>>> import numpy as np
>>> np.set_printoptions(precision=2, suppress=True, linewidth=200)
>>> W0 = np.load("mat.npy")
>>> W0
array([[-0.7, -1. ,  0.2,  0.5,  0.5,  1.6],
       [-0.6,  0.9, -0.6, -1.1, -0.8, -0.9],
       [-0.9,  1.3, -2.8,  0.1, -1.3,  0.1],
       [ 0. , -0.1,  1.1,  0.5, -1.3,  0.2],
       [ 0.2,  0.2, -0.3,  0.4, -0.9, -1.5],
       [ 1.6, -0.7, -1.2,  0.3,  0.1,  0. ],
       [ 0. ,  1. ,  0.5, -0.4,  0. , -1.4],
       [ 0.4, -0.2, -0.8, -1.5,  0.7, -0.4],
       [ 0.5,  1.5,  0.2, -1.2, -0.3, -0.8],
       [-0.1, -0.8,  0.7, -2. ,  1.4,  0. ],
       [ 0.4, -0.1, -1.2, -0.8,  0.2,  0.1],
       [ 0.2, -0.1,  1.5,  2.1, -1.4, -1. ],
       [ 1.3,  1.4,  2.2,  1.4,  0.4,  0.7],
       [-1.6,  1.3, -1.1,  1.1, -0.7,  1.4],
       [-0.9,  0.6,  0.6,  1. ,  0.1, -0.9],
       [-0.9,  2.8,  1.2,  0.3,  0.9,  0.1],
       [ 0. ,  0. ,  0.6,  1.5,  4.2,  1.5],
       [ 0. ,  0.1,  0.7,  0.8,  0.5, -0.6],
       [ 0.9,  1.2,  0.4,  0.3, -0.4, -0.2]])
>>> other = np.c_[W0[:, :4] @ np.array([[7, 3, 1, 7], [4, 3, -3, 1], [5, -3, 2, 5], [4, 1, -4, 1]]), np.array([-3, -9, -6, 5, 1, -3, 1, -2, -9, -7, 8, -1, 9, 3, -8, -2, -5, -3, -5])]
>>> other.round(2) + 0
array([[ -5.9,  -5.2,   0.7,  -4.4,  -3. ],
       [ -8. ,   1.6,  -0.1,  -7.4,  -9. ],
       [-14.7,   9.7, -10.8, -18.9,  -6. ],
       [  7.1,  -3.1,   0.5,   5.9,   5. ],
       [  2.3,   2.5,  -2.6,   0.5,   1. ],
       [  3.6,   6.6,   0.1,   4.8,  -3. ],
       [  4.9,   1.1,  -0.4,   3.1,   1. ],
       [ -8. ,   1.5,   5.4,  -2.9,  -2. ],
       [  5.7,   4.2,   1.2,   4.8,  -9. ],
       [ -8.4,  -6.8,  11.7,   0. ,  -7. ],
       [ -6.8,   3.7,   1.5,  -4.1,   8. ],
       [ 16.9,  -2.1,  -4.9,  10.9,  -1. ],
       [ 31.3,   2.9,  -4.1,  22.9,   9. ],
       [ -7.1,   3.5, -12.1, -14.3,   3. ],
       [  3.1,  -1.7,  -5.5,  -1.7,  -8. ],
       [ 12.1,   2.4,  -8.1,   2.8,  -2. ],
       [  9. ,  -0.3,  -4.8,   4.5,  -5. ],
       [  7.1,  -1. ,  -2.1,   4.4,  -3. ],
       [ 14.3,   5.4,  -3.1,   9.8,  -5. ]])
>>> np.round(np.linalg.lstsq(W0, other[:, 0])[0], 2) + 0
array([7., 4., 5., 4., 0., 0.])
>>> np.linalg.norm(np.linalg.qr(W0)[0].T @ other, axis=0) ** 2 / ((other ** 2).sum(axis=0) + 1e-12)
array([1.  , 1.  , 1.  , 1.  , 0.32])
>>> np.linalg.matrix_rank(other)
np.int64(5)
>>> print(np.round(np.linalg.norm(other - W0 @ np.linalg.lstsq(W0, other)[0], axis=0), 2) + 0)
[ 0.    0.    0.    0.   19.88]
